In [1]: import numpy as np

In [2]: np.set_printoptions(precision=4, suppress=True, linewidth=140)

In [3]: K = np.load("mat.npy")

In [4]: K
Out[4]: 
array([[   1,   -2,    4,   -8],
       [   1,   -1,    1,   -1],
       [   1,    0,    0,    0],
       [   1,    1,    1,    1],
       [   1,    2,    4,    8],
       [   1,    3,    9,   27],
       [   1,    4,   16,   64],
       [   1,    5,   25,  125],
       [   1,    6,   36,  216],
       [   1,    7,   49,  343],
       [   1,    8,   64,  512],
       [   1,    9,   81,  729],
       [   1,   10,  100, 1000],
       [   1,   11,  121, 1331],
       [   1,   12,  144, 1728]])

In [5]: t = np.radians(180)

In [6]: Rm = np.eye(4)

In [7]: Rm[0, 0] = Rm[1, 1] = np.cos(t)

In [8]: Rm[0, 1], Rm[1, 0] = -np.sin(t), np.sin(t)

In [9]: Rm.round(4) + 0
Out[9]: 
array([[-1.,  0.,  0.,  0.],
       [ 0., -1.,  0.,  0.],
       [ 0.,  0.,  1.,  0.],
       [ 0.,  0.,  0.,  1.]])

In [10]: M2 = K @ Rm.T

In [11]: np.abs(M2 - K).max(axis=0)
Out[11]: array([ 2., 24.,  0.,  0.])

In [12]: np.round(np.linalg.det(Rm), 4), np.trace(Rm)
Out[12]: (np.float64(1.0), np.float64(0.0))

In [13]: Uu, sv, VT = np.linalg.svd(K, full_matrices=False)

In [14]: sv
Out[14]: array([2606.8432,   41.9398,    4.0441,    2.2532])

In [15]: np.abs(Uu[:, 0]).round(6).argmax()
Out[15]: np.int64(14)

In [16]: np.round(Uu.T @ Uu, 4) + 0
Out[16]: 
array([[1., 0., 0., 0.],
       [0., 1., 0., 0.],
       [0., 0., 1., 0.],
       [0., 0., 0., 1.]])

In [17]: np.round(Uu.T @ K @ VT.T, 4) + 0
Out[17]: 
array([[2606.8432,    0.    ,    0.    ,    0.    ],
       [   0.    ,   41.9398,    0.    ,    0.    ],
       [   0.    ,    0.    ,    4.0441,    0.    ],
       [   0.    ,    0.    ,    0.    ,    2.2532]])

In [18]: np.allclose(Uu * sv @ VT, K)
Out[18]: True

In [19]: np.round(VT @ VT.T, 4) + 0
Out[19]: 
array([[1., 0., 0., 0.],
       [0., 1., 0., 0.],
       [0., 0., 1., 0.],
       [0., 0., 0., 1.]])

In [20]: X = np.loadtxt("a.csv", delimiter=",")

In [21]: X
Out[21]: 
array([[ -5.7809,  10.0703,  -2.9997,   2.1011,   8.0927,   3.1003,   9.2813,   8.0386,  -8.0059,   4.1099],
       [ -1.0833,  11.9495,   1.0375,   5.0803,  14.9592,   5.0144,  14.189 ,  16.1056,  -4.9612,   2.0556],
       [ -0.861 ,  12.0284,   1.0275,   5.0359,  14.9997,   4.8883,  13.8805,  16.0913,  -5.1503,   2.0546],
       [  0.1178,   0.0615,   0.0436,   0.0443,   0.0277,  -0.1757,  -0.0464,  -0.1565,   0.09  ,   0.1119],
       [ -6.0532,   9.9808,  -2.766 ,   1.7588,   7.9495,   2.9428,   8.9404,   8.1229,  -8.0211,   3.9814],
       [ -6.1512,   9.8589,  -5.1038,   1.963 ,  15.8665,   0.8798,  18.9837,  16.0698, -12.1183,  -3.9167],
       [ -1.0617,  12.0006,   0.0649,   5.0768,  18.8651,   4.0393,  19.043 ,  20.1211,  -6.9378,  -1.9371]])

In [22]: rng = np.random.default_rng(171)

In [23]: M2 = X + rng.integers(-2, 3, (7, 3)) @ rng.integers(-2, 3, (3, 10))

In [24]: M2
Out[24]: 
array([[ -8.7809,   7.0703,  -2.9997,  -1.8989,   2.0927,   6.1003,   3.2813,   0.0386, -11.0059,   7.1099],
       [ -2.0833,  10.9495,   2.0375,   4.0803,  14.9592,   3.0144,  13.189 ,  14.1056,  -5.9612,   0.0556],
       [ -2.861 ,  12.0284,   0.0275,   3.0359,  12.9997,   6.8883,  11.8805,  14.0913,  -7.1503,   4.0546],
       [ -3.8822,  -1.9385,   1.0436,  -3.9557,  -1.9723,  -2.1757,  -4.0464,  -6.1565,  -3.91  ,  -1.8881],
       [ -5.0532,   4.9808,  -0.766 ,   0.7588,   1.9495,   4.9428,   3.9404,   0.1229,  -7.0211,   5.9814],
       [ -2.1512,   5.8589,  -3.1038,   3.963 ,  11.8665,   2.8798,  16.9837,  12.0698,  -8.1183,  -1.9167],
       [  1.9383,   9.0006,   3.0649,   7.0768,  18.8651,   1.0393,  19.043 ,  18.1211,  -3.9378,  -4.9371]])

In [25]: np.abs(M2 - X).sum(axis=1)
Out[25]: array([39., 12., 17., 31., 33., 30., 22.])
